In [1]: import numpy as np

In [2]: from numpy import linalg as LA

In [3]: np.set_printoptions(precision=2, suppress=True, linewidth=200)

In [4]: m1 = np.loadtxt("w.csv", delimiter=",")

In [5]: m1
Out[5]: 
array([[-14.88,   9.29,  -7.74],
       [-36.1 ,  11.94, -24.89],
       [ 10.39,  17.82, -17.73],
       [ 15.94,  10.29, -36.88],
       [ 15.52, -12.47, -12.67],
       [-30.67, -11.48,  -2.56],
       [ 20.99, -10.55, -19.25],
       [  0.48,   5.85,  32.44],
       [ -7.25,  24.31, -48.38],
       [-13.44,  17.83, -12.48],
       [-25.72,  29.78,   3.11],
       [ -6.91, -21.33, -10.52],
       [  9.28,   0.84, -15.7 ],
       [  7.05,  -5.86, -13.68],
       [ -1.4 , -13.57,   8.61],
       [ 11.21, -11.79, -39.95],
       [  3.74, -17.  ,  10.72],
       [ 17.42,  -8.72,  10.15],
       [-24.07,  26.11,  -2.67],
       [-19.48,  -2.76,   9.82],
       [  8.93, -23.5 ,  31.73],
       [ -4.53, -23.69,   9.91],
       [ 20.54, -29.78, -31.19]])

In [6]: def softmax(z):
   ...:     e = np.exp(z - z.max(axis=-1, keepdims=True))
   ...:     return e / e.sum(axis=-1, keepdims=True)
   ...: 

In [7]: softmax(m1).sum(axis=1)
Out[7]: array([1., 1., 1., 1., 1., 1., 1., 1., 1., 1., 1., 1., 1., 1., 1., 1., 1., 1., 1., 1., 1., 1., 1.])

In [8]: np.round(softmax(m1[20]), 2) + 0
Out[8]: array([0., 0., 1.])

In [9]: np.round(softmax(10 * m1[20]), 2) + 0
Out[9]: array([0., 0., 1.])

In [10]: S = m1 @ m1.T / np.sqrt(3)

In [11]: softmax(S)[20] @ m1
Out[11]: array([  8.93, -23.5 ,  31.73])

In [12]: softmax(S).round(6).argmax(axis=1)
Out[12]: array([ 1,  1,  8,  8, 22,  5, 22,  7,  8,  8, 10, 22,  3, 22, 20, 15, 20, 20, 10,  5, 20, 20, 22])

In [13]: Xc = m1 - m1.mean(axis=0)

In [14]: U, sig, Vh = LA.svd(Xc, full_matrices=False)

In [15]: np.searchsorted(np.cumsum(sig ** 2) / (sig ** 2).sum(), 0.9) + 1
Out[15]: np.int64(3)

In [16]: np.abs(Vh[-1])
Out[16]: array([0.67, 0.68, 0.3 ])

In [17]: Vh[0] * np.sign(Vh[0, np.abs(Vh[0]).argmax()])
Out[17]: array([ 0.16, -0.52,  0.84])

In [18]: sig
Out[18]: array([102.99,  96.42,  53.59])

In [19]: np.abs(Vh[0]).argmax()
Out[19]: np.int64(2)

In [20]: P = m1 @ LA.solve(m1.T @ m1, m1.T)

In [21]: LA.matrix_rank(np.eye(23) - P)
Out[21]: np.int64(20)

In [22]: np.trace(P)
Out[22]: np.float64(3.0)

In [23]: G = np.cov(m1, rowvar=False)

In [24]: LA.eigvalsh(G)[::-1]
Out[24]: array([482.16, 422.56, 130.54])

In [25]: m1.std(axis=0)
Out[25]: array([16.72, 17.05, 20.49])

In [26]: np.corrcoef(m1.T)
Out[26]: 
array([[ 1.  , -0.46, -0.14],
       [-0.46,  1.  , -0.23],
       [-0.14, -0.23,  1.  ]])

In [27]: np.polyfit(m1[:, 2], m1[:, 1], 1)
Out[27]: array([-0.19, -3.18])

In [28]: G.shape
Out[28]: (3, 3)

In [29]: np.argwhere(np.triu(np.abs(np.corrcoef(m1.T)) > 0.8, 1))
Out[29]: array([], shape=(0, 2), dtype=int64)

In [30]: np.argsort(-m1.std(axis=0).round(6), kind="stable")
Out[30]: array([2, 1, 0])

In [31]: np.median(m1, axis=0)
Out[31]: array([  0.48,  -5.86, -10.52])

In [32]: ang = np.radians(72)

In [33]: R = np.eye(3)

In [34]: R[1, 1] = R[2, 2] = np.cos(ang)

In [35]: R[1, 2], R[2, 1] = -np.sin(ang), np.sin(ang)

In [36]: R
Out[36]: 
array([[ 1.  ,  0.  ,  0.  ],
       [ 0.  ,  0.31, -0.95],
       [ 0.  ,  0.95,  0.31]])

In [37]: B = m1 @ R.T

In [38]: np.allclose(m1 @ m1.T, B @ B.T)
Out[38]: True

In [39]: round(float(LA.det(R)), 2), np.round(np.trace(R), 2)
Out[39]: (1.0, np.float64(1.62))

In [40]: np.allclose(LA.norm(m1, axis=1), LA.norm(B, axis=1))
Out[40]: True

In [41]: feats = np.loadtxt("out15.csv", delimiter=",")

In [42]: feats
Out[42]: 
array([[ 4.76, -1.45,  0.52],
       [-2.46,  2.57, -3.51],
       [-0.21,  0.53,  4.97],
       [-3.66,  0.52, -3.37],
       [ 0.42, -3.42,  3.62],
       [-1.55,  3.89, -2.72],
       [ 2.22,  3.88, -2.24],
       [-3.04,  2.68, -2.93],
       [ 1.82,  0.96, -4.56],
       [ 3.86,  2.79, -1.52],
       [ 3.66, -1.01,  3.25],
       [ 0.46, -1.78, -4.65],
       [ 3.47,  3.34, -1.33],
       [-1.81,  2.63, -3.85],
       [ 1.55, -3.18,  3.54],
       [ 1.36, -2.66, -4.01],
       [ 1.6 , -0.06,  4.74],
       [ 3.05, -2.59,  3.  ],
       [ 4.35, -2.3 , -0.88],
       [ 1.44,  1.54, -4.53],
       [-0.31, -4.72, -1.63],
       [-4.77,  1.41, -0.54],
       [ 0.85,  1.07,  4.81],
       [ 0.58, -3.22, -3.79],
       [-1.88,  1.64,  4.33],
       [-1.11,  3.71, -3.16]])

In [43]: Xc = (feats - feats.mean(axis=0)) / feats.std(axis=0)

In [44]: Xc.std(axis=0)
Out[44]: array([1., 1., 1.])

In [45]: np.argwhere(np.abs(Xc) > 2)
Out[45]: array([[21,  0]])

In [46]: c = LA.lstsq(np.delete(Xc, 1, axis=1), Xc[:, 1])[0]

In [47]: np.round(1 - np.var(Xc[:, 1] - np.delete(Xc, 1, axis=1) @ c), 2)
Out[47]: np.float64(0.12)

In [48]: np.abs(c).argmax()
Out[48]: np.int64(0)

In [49]: feats.shape
Out[49]: (26, 3)

In [50]: feats.sum(axis=0)
Out[50]: array([ 14.65,   6.77, -16.44])

In [51]: np.unravel_index(np.abs(feats).argmax(), feats.shape)
Out[51]: (np.int64(2), np.int64(2))

In [52]: LA.svd(feats, compute_uv=False)
Out[52]: array([18.55, 13.45, 11.19])

In [53]: B = np.c_[feats[:, :1] @ np.array([[1]]), np.array([2, -3, 0, 3, 2, -1, -3, 2, 0, 2, -2, 0, -2, -1, 1, 1, -3, 1, -2, -1, 0, 1, -1, 1, 0, 1])]

In [54]: B
Out[54]: 
array([[ 4.76,  2.  ],
       [-2.46, -3.  ],
       [-0.21,  0.  ],
       [-3.66,  3.  ],
       [ 0.42,  2.  ],
       [-1.55, -1.  ],
       [ 2.22, -3.  ],
       [-3.04,  2.  ],
       [ 1.82,  0.  ],
       [ 3.86,  2.  ],
       [ 3.66, -2.  ],
       [ 0.46,  0.  ],
       [ 3.47, -2.  ],
       [-1.81, -1.  ],
       [ 1.55,  1.  ],
       [ 1.36,  1.  ],
       [ 1.6 , -3.  ],
       [ 3.05,  1.  ],
       [ 4.35, -2.  ],
       [ 1.44, -1.  ],
       [-0.31,  0.  ],
       [-4.77,  1.  ],
       [ 0.85, -1.  ],
       [ 0.58,  1.  ],
       [-1.88,  0.  ],
       [-1.11,  1.  ]])

In [55]: LA.matrix_rank(np.c_[feats, B])
Out[55]: np.int64(4)

In [56]: np.round(LA.lstsq(feats, B[:, 0])[0], 2) + 0
Out[56]: array([1., 0., 0.])

In [57]: t3 = np.stack([B, 4 * B, B[::-1]])

In [58]: LA.matrix_rank(t3.reshape(3, -1))
Out[58]: np.int64(2)

In [59]: (t3 @ B.T).shape
Out[59]: (3, 26, 26)

In [60]: LA.norm(t3, axis=(1, 2))
Out[60]: array([15.68, 62.71, 15.68])

In [61]: np.einsum("bij,cij->bc", t3, t3)
Out[61]: 
array([[ 245.82,  983.28,  -20.61],
       [ 983.28, 3933.11,  -82.44],
       [ -20.61,  -82.44,  245.82]])

In [62]: data = np.load("block14.npy")

In [63]: data
Out[63]: 
array([[3., 1., 1., 1.],
       [1., 3., 1., 1.],
       [1., 1., 3., 1.],
       [1., 1., 1., 3.]])

In [64]: # symmetric

In [65]: Q = data.astype(float).copy()

In [66]: for j in range(4):
    ...:     Q[:, j] -= Q[:, :j] @ (Q[:, :j].T @ Q[:, j])
    ...:     Q[:, j] /= LA.norm(Q[:, j])
    ...: 

In [67]: np.round(Q.T @ data, 2) + 0
Out[67]: 
array([[3.46, 2.31, 2.31, 2.31],
       [0.  , 2.58, 1.03, 1.03],
       [0.  , 0.  , 2.37, 0.68],
       [0.  , 0.  , 0.  , 2.27]])

In [68]: Q
Out[68]: 
array([[ 0.87, -0.39, -0.25, -0.19],
       [ 0.29,  0.9 , -0.25, -0.19],
       [ 0.29,  0.13,  0.93, -0.19],
       [ 0.29,  0.13,  0.08,  0.94]])

In [69]: r0 = np.array([-1, -3])

In [70]: np.correlate(data[3], data[2], "full")
Out[70]: array([ 1.,  4.,  5.,  8., 11.,  4.,  3.])

In [71]: np.polyval(r0, data[3])
Out[71]: array([-4., -4., -4., -6.])

In [72]: M = np.load("arr.npy")

In [73]: M
Out[73]: 
array([[ 0.8,  1.2, -0.4,  0.6],
       [-0.7,  2.7, -0.6, -0.5],
       [ 0.2, -0.3, -1. ,  1.1]])

In [74]: x = np.array([-2, 5, 1, -4])

In [75]: M @ np.eye(4)[0]
Out[75]: array([ 0.8, -0.7,  0.2])

In [76]: M * x
Out[76]: 
array([[-1.6,  6. , -0.4, -2.4],
       [ 1.4, 13.5, -0.6,  2. ],
       [-0.4, -1.5, -1. , -4.4]])

In [77]: M @ (2 * x)
Out[77]: array([  3.2,  32.6, -14.6])

In [78]: r0, g = M[1], M[2]

In [79]: r0 @ r0
Out[79]: np.float64(8.39)

In [80]: p = (r0 @ g) / (r0 @ r0) * r0

In [81]: round(float((g - p) @ r0), 2)
Out[81]: 0.0

In [82]: np.outer(r0, g)
Out[82]: 
array([[-0.14,  0.21,  0.7 , -0.77],
       [ 0.54, -0.81, -2.7 ,  2.97],
       [-0.12,  0.18,  0.6 , -0.66],
       [-0.1 ,  0.15,  0.5 , -0.55]])

In [83]: t3 = np.stack([M, 2 * M, M[::-1]])

In [84]: t3.sum(axis=0)
Out[84]: 
array([[ 2.6,  3.3, -2.2,  2.9],
       [-2.8, 10.8, -2.4, -2. ],
       [ 1.4,  0.3, -3.4,  3.9]])

In [85]: LA.matrix_rank(t3)
Out[85]: array([3, 3, 3])

In [86]: (t3 @ M.T).shape
Out[86]: (3, 3, 3)

In [87]: E = np.load("test1.npy")

In [88]: E
Out[88]: 
array([[-0.82,  0.49,  1.76],
       [ 0.82, -1.62,  0.83],
       [ 1.63,  1.06,  0.46]])

In [89]: x = np.array([4, 3, 1])

In [90]: (E @ x).argmax()
Out[90]: np.int64(2)

In [91]: E @ (2 * x)
Out[91]: array([-0.07, -1.55, 20.34])

In [92]: E @ x
Out[92]: array([-0.03, -0.78, 10.17])

In [93]: (E * x).sum(axis=1)
Out[93]: array([-0.03, -0.78, 10.17])

In [94]: r0 = np.array([-3, 3, 2])

In [95]: np.polyval(r0, E[0])
Out[95]: array([-2.45,  2.75, -2.  ])

In [96]: np.array([np.convolve(row, r0, "same") for row in E])
Out[96]: 
array([[-3.92, -5.43,  6.26],
       [ 7.32, -5.74, -0.75],
       [ 1.73,  5.05,  3.5 ]])

In [97]: r0 = np.array([9, -6, -7])

In [98]: B = E + np.outer(r0, np.eye(3)[1])

In [99]: round(LA.det(B) / LA.det(E), 2), round(float(1 + LA.solve(E, r0)[1]), 2)
Out[99]: (np.float64(2.69), 2.69)

In [100]: LA.matrix_rank(LA.inv(B) - LA.inv(E), tol=1e-8)
Out[100]: np.int64(1)

In [101]: np.round(E.T @ E, 2) + 0
Out[101]: 
array([[4., 0., 0.],
       [0., 4., 0.],
       [0., 0., 4.]])

In [102]: LA.norm(E, axis=0)
Out[102]: array([2., 2., 2.])

In [103]: x = np.array([-1, 9, -9])

In [104]: y = E @ x

In [105]: y
Out[105]: array([-10.59, -22.93,   3.72])

In [106]: LA.solve(E, y)
Out[106]: array([-1.,  9., -9.])

In [107]: LA.solve(E, E[:, 2])
Out[107]: array([ 0., -0.,  1.])

In [108]: W0 = np.loadtxt("layer8.csv", delimiter=",")

In [109]: W0
Out[109]: 
array([[-19.52,  -8.46,  -6.9 ],
       [-18.06,  -7.58,  -6.27],
       [-17.16,  -7.04,  -5.87],
       [-14.72,  -5.63,  -4.83],
       [-11.49,  -3.87,  -3.47],
       [ -8.11,  -2.23,  -2.12],
       [ -6.74,  -1.65,  -1.61],
       [ -5.42,  -1.14,  -1.14],
       [ -3.77,  -0.63,  -0.61],
       [ -3.44,  -0.55,  -0.52],
       [ -2.99,  -0.45,  -0.39],
       [ -2.99,  -0.45,  -0.39],
       [ -1.79,  -0.25,  -0.13],
       [  0.29,   0.12,   0.  ],
       [  0.63,   0.31,   0.01],
       [  1.25,   0.78,   0.06],
       [  1.53,   1.04,   0.09],
       [  1.93,   1.44,   0.16],
       [  3.38,   3.05,   0.5 ],
       [  3.48,   3.17,   0.53],
       [  4.07,   3.87,   0.7 ],
       [  6.87,   7.31,   1.66],
       [  7.07,   7.56,   1.73],
       [  8.42,   9.23,   2.24],
       [ 11.08,  12.54,   3.31],
       [ 16.02,  18.65,   5.38],
       [ 19.04,  22.37,   6.69]])

In [110]: # row 11 repeats row 10

In [111]: B = np.c_[W0[:, :2] @ np.array([[4, 4], [3, 3]]), np.array([2, 2, -6, 2, -4, 6, -6, -2, 5, 4, 1, 9, 9, -4, 9, 0, 2, -6, -2, 8, 4, 6, -7, 4, 4, 8, 9])]

In [112]: B
Out[112]: 
array([[-103.46, -103.46,    2.  ],
       [ -94.98,  -94.98,    2.  ],
       [ -89.76,  -89.76,   -6.  ],
       [ -75.77,  -75.77,    2.  ],
       [ -57.57,  -57.57,   -4.  ],
       [ -39.13,  -39.13,    6.  ],
       [ -31.91,  -31.91,   -6.  ],
       [ -25.1 ,  -25.1 ,   -2.  ],
       [ -16.97,  -16.97,    5.  ],
       [ -15.41,  -15.41,    4.  ],
       [ -13.31,  -13.31,    1.  ],
       [ -13.31,  -13.31,    9.  ],
       [  -7.91,   -7.91,    9.  ],
       [   1.52,    1.52,   -4.  ],
       [   3.45,    3.45,    9.  ],
       [   7.34,    7.34,    0.  ],
       [   9.24,    9.24,    2.  ],
       [  12.04,   12.04,   -6.  ],
       [  22.67,   22.67,   -2.  ],
       [  23.43,   23.43,    8.  ],
       [  27.89,   27.89,    4.  ],
       [  49.41,   49.41,    6.  ],
       [  50.96,   50.96,   -7.  ],
       [  61.37,   61.37,    4.  ],
       [  81.94,   81.94,    4.  ],
       [ 120.03,  120.03,    8.  ],
       [ 143.27,  143.27,    9.  ]])

In [113]: LA.matrix_rank(B)
Out[113]: np.int64(2)

In [114]: np.round(LA.norm(B - W0 @ LA.lstsq(W0, B)[0], axis=0), 2) + 0
Out[114]: array([ 0.  ,  0.  , 25.01])

In [115]: J = np.load("data.npy")

In [116]: J
Out[116]: 
array([[0.5 , 0.33, 0.17],
       [0.25, 0.75, 0.  ],
       [0.17, 0.33, 0.5 ]])

In [117]: x = np.array([0, 9, -7])

In [118]: J @ np.eye(3)[0]
Out[118]: array([0.5 , 0.25, 0.17])

In [119]: J @ x
Out[119]: array([ 1.78,  6.75, -0.53])

In [120]: J @ np.ones(3)
Out[120]: array([1., 1., 1.])

In [121]: J * x
Out[121]: 
array([[ 0.  ,  2.97, -1.19],
       [ 0.  ,  6.75, -0.  ],
       [ 0.  ,  2.97, -3.5 ]])

In [122]: np.einsum("ij,j->i", J, x)
Out[122]: array([ 1.78,  6.75, -0.53])

In [123]: (J * x).sum(axis=1)
Out[123]: array([ 1.78,  6.75, -0.53])
